$ python3 -q
>>> import numpy as np
>>> np.set_printoptions(suppress=True, linewidth=160)
>>> W0 = np.load("case2.npy")
>>> print(W0)
[[ 2  0  0  0  0]
 [-1  2  0  0  0]
 [-2 -3 -3  0  0]
 [-2 -2  0  3  0]
 [-2 -3  0  1  3]]
>>> # triangular
>>> vals, evecs = np.linalg.eig(W0)
>>> print(np.round(np.sort(np.linalg.eigvals(np.linalg.inv(W0))), 2))
[-0.33  0.33  0.33  0.5   0.5 ]
>>> print(np.prod(vals))
-108.0
>>> m1 = np.load("out0.npy")
>>> print(m1)
[[ -2.61 -11.82 -11.09]
 [ -0.83  -8.67  -7.64]
 [  0.63  -2.57  -1.15]
 [  0.18  -1.23  -0.37]
 [  3.15   7.82   2.38]
 [  6.84  13.6    4.72]
 [  9.89  18.     6.67]
 [ 10.35  18.64   6.97]
 [ 21.83  34.    14.54]
 [ 25.36  38.54  16.92]
 [ 61.38  83.18  41.99]]
>>> Xs = (m1 - m1.mean(axis=0)) / m1.std(axis=0)
>>> print(Xs.std(axis=0))
[1. 1. 1.]
>>> beta = np.linalg.lstsq(np.delete(Xs, 2, axis=1), Xs[:, 2])[0]
>>> print(np.abs(beta).argmax())
1
>>> D = np.linalg.norm(m1[:, None] - m1[None], axis=-1)
>>> print(np.round(np.linalg.norm(m1 - m1.mean(axis=0), axis=1), 2))
[37.22 32.42 24.33 23.23 13.87  6.92  2.61  2.49 20.78 26.96 89.41]
>>> print(D.shape)
(11, 11)
>>> print(D[8].round(2))
[57.91 53.16 45.09 43.96 34.38 27.15 21.46 20.62  0.    6.22 68.82]
>>> print(np.round(np.linalg.norm(m1, axis=1), 2))
[ 16.42  11.59   2.89   1.3    8.76  15.94  21.59  22.43  42.94  49.14 111.58]
>>> hat = m1 @ np.linalg.solve(m1.T @ m1, m1.T)
>>> print(np.round(hat @ m1[:, 2], 2))
[-11.09  -7.64  -1.15  -0.37   2.38   4.72   6.67   6.97  14.54  16.92  41.99]
>>> print(np.round(np.diag(hat), 2))
[0.63 0.36 0.06 0.01 0.1  0.16 0.18 0.18 0.2  0.21 0.91]
>>> print(round(np.log10(np.linalg.cond(m1))))
1
>>> print(np.round(np.abs(np.linalg.svd(m1)[2][-1]), 2))
[0.39 0.61 0.69]
>>> print(np.linalg.matrix_rank(m1, rtol=0.1))
1
>>> Xs = m1 - m1.mean(axis=0)
>>> U, s, vt = np.linalg.svd(Xs, full_matrices=False)
>>> print((np.sign(U[:, 0]) == np.sign(U[0, 0])).astype(int))
[1 1 1 1 1 1 1 0 0 0 0]
>>> print(np.round(s ** 2 / (s ** 2).sum(), 2) + 0)
[0.99 0.01 0.  ]
>>> print(np.linalg.matrix_rank(Xs))
3
>>> print(np.searchsorted(np.cumsum(s ** 2) / (s ** 2).sum(), 0.9) + 1)
1
>>> print(np.round(np.abs(vt[-1]), 2))
[0.1  0.51 0.85]
>>> print(np.round(vt[0] * np.sign(vt[0, np.abs(vt[0]).argmax()]), 2))
[0.51 0.76 0.4 ]
>>> basis = np.array([[0.6, 0.9, -1.1, -0.1], [0.9, -2.2, -1.1, -1.1]])
>>> rng = np.random.default_rng(712)
>>> F = np.array([[6, -1],
...     [2, -6],
...     [-1, 7],
...     [9, -8],
...     [9, 6],
...     [-8, -4],
...     [1, -3],
...     [-9, -4],
...     [4, 8],
...     [7, 4],
...     [8, 5],
...     [-1, 0],
...     [7, 3],
...     [-7, 2],
...     [-8, 0],
...     [5, -6],
...     [-3, -8],
...     [-6, -9],
...     [4, -4],
...     [-2, -9],
...     [3, -1],
...     [5, 6],
...     [1, -9],
...     [4, -7],
...     [-1, 1],
...     [5, -9],
...     [-9, -3]]) @ basis + 0.3 * rng.normal(size=(27, 4))
>>> print(F.round(2))
[[  2.17   7.58  -5.47   0.61]
 [ -3.71  14.73   4.52   6.53]
 [  5.73 -16.38  -5.84  -7.91]
 [ -2.07  25.66  -1.72   7.16]
 [ 10.9   -4.25 -16.01  -7.48]
 [ -8.42   1.72  13.1    5.41]
 [ -2.39   7.61   2.33   3.19]
 [ -8.91   0.25  14.1    5.36]
 [  9.77 -13.86 -12.62  -9.53]
 [  7.71  -2.78 -11.86  -5.05]
 [  9.34  -3.97 -14.32  -6.24]
 [ -0.51  -1.1    0.88  -0.21]
 [  6.68   0.05 -11.14  -3.61]
 [ -2.04 -10.45   5.37  -1.57]
 [ -5.49  -7.46   8.84   0.5 ]
 [ -2.28  17.4    1.13   5.91]
 [ -9.32  14.77  12.54   9.57]
 [-11.41  14.63  16.6   10.33]
 [ -0.24  12.05   0.36   4.09]
 [ -9.26  17.98  12.25   9.95]
 [  1.15   5.26  -2.51   0.49]
 [  8.51  -9.04 -12.39  -7.05]
 [ -7.33  21.26   9.    10.08]
 [ -3.75  19.1    2.97   7.87]
 [ -0.09  -3.29   0.08  -0.71]
 [ -5.27  24.39   3.98   8.84]
 [ -8.24  -1.63  13.02   4.4 ]]
>>> x = np.array([-1, 2, -2, 3])
>>> rhs = F @ x
>>> print(np.round(np.linalg.lstsq(F, rhs)[0], 2))
[-1.  2. -2.  3.]
>>> print(np.round(np.linalg.solve(F.T @ F, F.T @ rhs), 2))
[-1.  2. -2.  3.]
>>> rhs = rhs + 0.02 * rng.normal(size=27)
>>> print(rhs.round(2))
[ 25.79  43.73 -50.54  78.29  -9.84   1.87  22.51  -2.7  -40.82  -4.71  -7.31  -4.12   4.87 -34.32 -25.6   52.55  42.51  38.47  35.89  50.58  15.88 -22.94
  62.13  59.58  -8.76  72.61  -7.89]
>>> beta, *_ = np.linalg.lstsq(F, rhs)
>>> print(beta.round(2))
[-0.99  2.   -1.99  2.99]
>>> print(beta.round())
[-1.  2. -2.  3.]
>>> U, s, vt = np.linalg.svd(F)
>>> print(s.round(2))
[84.25 45.61  1.8   1.46]
>>> print(np.argmax(s[:-1] / (s[1:] + 1e-6)) + 1)
2
>>> out = U[:, :2] @ np.diag(s[:2]) @ vt[:2]
>>> print(round(np.abs(F - out).max(), 2))
0.87
>>> print(np.round(np.linalg.norm(F - out, 2), 2), round(float(s[2]), 2))
1.8 1.8
>>> print(round(float(np.linalg.norm(F - out) / np.linalg.norm(F)), 2))
0.02
>>> print(np.linalg.matrix_rank(F, rtol=0.05))
2
>>> print(np.linalg.matrix_rank(out))
2
>>> lab = F[:, 3] > np.median(F[:, 3])
>>> f = F[lab].mean(axis=0) - F[~lab].mean(axis=0)
>>> print(lab.astype(int))
[0 1 0 1 0 1 0 1 0 0 0 0 0 0 0 1 1 1 1 1 0 0 1 1 0 1 1]
>>> print(f.round(2))
[-9.84 17.74 13.17 10.53]
>>> Xs = (F - F.mean(axis=0)) / F.std(axis=0)
>>> print(np.round(Xs.std(axis=0), 2))
[1. 1. 1. 1.]
>>> print(np.argwhere(np.abs(Xs) > 2))
[]
>>> beta = np.linalg.lstsq(np.delete(Xs, 2, axis=1), Xs[:, 2])[0]
>>> print(beta.round(2))
[-0.73 -0.5   0.6 ]
>>> print(np.abs(beta).argmax())
0
>>> print(np.count_nonzero(F))
108
>>> np.linalg.rank(F)
Traceback (most recent call last):
  File "<python-input-66>", line 1, in <module>
    np.linalg.rank(F)
    ^^^^^^^^^^^^^^
AttributeError: module 'numpy.linalg' has no attribute 'rank'
>>> print(np.round(F.mean(axis=0), 2))
[-1.07  4.82  1.01  1.89]
>>> print(np.linalg.matrix_rank(F))
4
>>> print(np.round(np.linalg.svd(F, compute_uv=False), 2))
[84.25 45.61  1.8   1.46]
>>> K = np.array([[-1, -1, 2],
...     [0, 0, 1],
...     [0, 2, 3],
...     [-1, 1, 4],
...     [-3, 2, 6],
...     [-2, 0, 8],
...     [-4, -1, 6],
...     [-2, 1, 6],
...     [-2, 3, 6],
...     [-4, 4, 6],
...     [-6, 2, 6],
...     [-4, 4, 7],
...     [-4, 3, 8],
...     [-3, 5, 7],
...     [-4, 6, 9],
...     [-6, 8, 7],
...     [-5, 10, 5],
...     [-3, 10, 6],
...     [-3, 11, 4]])
>>> D = np.linalg.norm(K[:, None] - K[None], axis=-1)
>>> print(np.unravel_index(D.round(6).argmax(), D.shape))
(np.int64(0), np.int64(18))
>>> print(D[:5, :5].round(2))
[[0.   1.73 3.32 2.83 5.39]
 [1.73 0.   2.83 3.32 6.16]
 [3.32 2.83 0.   1.73 4.24]
 [2.83 3.32 1.73 0.   3.  ]
 [5.39 6.16 4.24 3.   0.  ]]
>>> print(np.linalg.matrix_rank(D ** 2))
5
>>> print((D + 1e9 * np.eye(19)).round(6).argmin(axis=1))
[ 1  0  3  2  7  7  7  4  4 11  9  9 11 11 13 16 17 16 17]
>>> Xs = (K - K.mean(axis=0)) / K.std(axis=0)
>>> print(np.argwhere(np.abs(Xs) > 2))
[[ 1  2]
 [18  1]]
>>> beta = np.linalg.lstsq(np.delete(Xs, 1, axis=1), Xs[:, 1])[0]
>>> print(beta.round(2))
[-0.55 -0.12]
>>> out = np.array([[1, 0, 3, 3, 5, 3],
...     [2, 4, 1, 2, 5, 0],
...     [3, 0, 1, 3, 2, 0],
...     [5, 1, 0, 4, 4, 2],
...     [1, 4, 2, 1, 1, 0],
...     [3, 2, 2, 5, 2, 5]])
>>> mat = np.triu(out)
>>> print(mat)
[[1 0 3 3 5 3]
 [0 4 1 2 5 0]
 [0 0 1 3 2 0]
 [0 0 0 4 4 2]
 [0 0 0 0 1 0]
 [0 0 0 0 0 5]]
>>> t3 = np.stack([mat, -2 * mat, mat[::-1]])
>>> print(np.round(np.linalg.det(t3), 2))
[  80. 5120.  -80.]
>>> print(np.round(np.linalg.norm(t3, axis=(1, 2)), 2))
[13.23 26.46 13.23]
>>> print(t3.sum(axis=0))
[[-1  0 -3 -3 -5  2]
 [ 0 -4 -1 -2 -4  0]
 [ 0  0 -1  1  2  2]
 [ 0  0  1 -1 -2 -2]
 [ 0  4  1  2  4  0]
 [ 1  0  3  3  5 -2]]
>>> X = np.loadtxt("m.csv", delimiter=",")
>>> print(X)
[[-0.1 -0.1]
 [ 0.  -0.9]
 [-0.4  0.2]
 [ 0.5  0. ]]
>>> U, s, vt = np.linalg.svd(X, full_matrices=False)
>>> print((s > 1e-8).sum())
2
>>> print(np.round(np.cumsum(s ** 2) / np.sum(s ** 2), 2))
[0.68 1.  ]
>>> print(U.shape, s.shape, vt.shape)
(4, 2) (2,) (2, 2)
>>> print(round(np.sqrt((s ** 2).sum()), 2), round(float(np.linalg.norm(X)), 2))
1.13 1.13
>>> print(np.allclose(U * s @ vt, X))
True
>>> x = np.array([3, 2])
>>> rhs = X @ x
>>> print(np.round(np.linalg.pinv(X) @ X, 2) + 0)
[[1. 0.]
 [0. 1.]]
>>> try:
...     np.linalg.solve(X, rhs)
... except np.linalg.LinAlgError as e:
...     print(e)
... 
Last 2 dimensions of the array must be square
>>> print(rhs.round(2))
[-0.5 -1.8 -0.8  1.5]
>>> rhs = rhs + 0.3 * rng.normal(size=4)
>>> print(rhs.round(2))
[-0.91 -2.27 -0.78  1.43]
>>> beta, *_ = np.linalg.lstsq(X, rhs)
>>> print(round(float(np.linalg.norm(rhs - X @ beta)), 2))
0.37
>>> print(beta.round())
[3. 3.]
>>> print([round(float(np.linalg.norm(np.linalg.solve(X.T @ X + lam * np.eye(2), X.T @ rhs))), 2) for lam in (0, 1, 10, 100)])
[4.0, 1.38, 0.21, 0.02]
>>> print(beta.round(2))
[3.08 2.55]
>>> print(np.round(X.T @ (rhs - X @ beta), 2) + 0)
[0. 0.]
>>> hat = X @ np.linalg.solve(X.T @ X, X.T)
>>> print(np.allclose(hat @ hat, hat))
True
>>> print(round(float(np.trace(hat)), 2))
2.0
>>> print(np.round((np.eye(4) - hat) @ X, 2) + 0)
[[0. 0.]
 [0. 0.]
 [0. 0.]
 [0. 0.]]
>>> print(np.linalg.matrix_rank(np.eye(4) - hat))
2
>>> print(np.round(np.diag(hat), 2))
[0.04 0.95 0.4  0.6 ]
>>> t3 = np.stack([X, 5 * X, X[::-1]])
>>> print(np.round(np.einsum("bij,cij->bc", t3, t3), 2))
[[ 1.28  6.4  -0.46]
 [ 6.4  32.   -2.3 ]
 [-0.46 -2.3   1.28]]
>>> print((t3 @ X.T).shape)
(3, 4, 4)
>>> print(np.linalg.matrix_rank(t3))
[2 2 2]
>>> print(np.linalg.matrix_rank(t3.reshape(3, -1)))
2
>>> print(np.round(t3.sum(axis=0), 2))
[[-0.1 -0.6]
 [-0.4 -5.2]
 [-2.4  0.3]
 [ 2.9 -0.1]]
>>> Q, evecs = np.linalg.qr(X[:, :1])[0], np.linalg.qr(X[:, 1:])[0]
>>> s = np.linalg.svd(Q.T @ evecs, compute_uv=False)
>>> print(round(float(np.linalg.norm(Q @ Q.T - evecs @ evecs.T, 2)), 2))
0.99
>>> print((s > 0.9).sum())
0
>>> print(np.round(np.degrees(np.arccos(s.clip(0, 1))), 2))
[83.31]
>>> J = np.load("run16.npy")
>>> print(J)
[[-2  1  3  3 -1 -2]
 [-2 -2  1  3  3 -1]
 [-1 -2 -2  1  3  3]
 [ 3 -1 -2 -2  1  3]
 [ 3  3 -1 -2 -2  1]
 [ 1  3  3 -1 -2 -2]]
>>> print(np.round(np.sort(np.abs(np.linalg.eigvals(J))), 2))
[1.   1.   2.   2.   8.89 8.89]
>>> print(np.round(np.abs(np.linalg.eigvals(J)).max(), 2))
8.89
>>> print((J - J.T) / 2)
[[ 0.   1.5  2.   0.  -2.  -1.5]
 [-1.5  0.   1.5  2.   0.  -2. ]
 [-2.  -1.5  0.   1.5  2.   0. ]
 [ 0.  -2.  -1.5  0.   1.5  2. ]
 [ 2.   0.  -2.  -1.5  0.   1.5]
 [ 1.5  2.   0.  -2.  -1.5  0. ]]
>>> print((J + J.T) / 2)
[[-2.  -0.5  1.   3.   1.  -0.5]
 [-0.5 -2.  -0.5  1.   3.   1. ]
 [ 1.  -0.5 -2.  -0.5  1.   3. ]
 [ 3.   1.  -0.5 -2.  -0.5  1. ]
 [ 1.   3.   1.  -0.5 -2.  -0.5]
 [-0.5  1.   3.   1.  -0.5 -2. ]]
>>> assert J == J.T
Traceback (most recent call last):
  File "<python-input-131>", line 1, in <module>
    assert J == J.T
           ^^^^^^^^
ValueError: The truth value of an array with more than one element is ambiguous. Use a.any() or a.all()
>>> print(np.linalg.matrix_power(J, 2))
[[  3 -22 -22  -2  23  24]
 [ 24   3 -22 -22  -2  23]
 [ 23  24   3 -22 -22  -2]
 [ -2  23  24   3 -22 -22]
 [-22  -2  23  24   3 -22]
 [-22 -22  -2  23  24   3]]
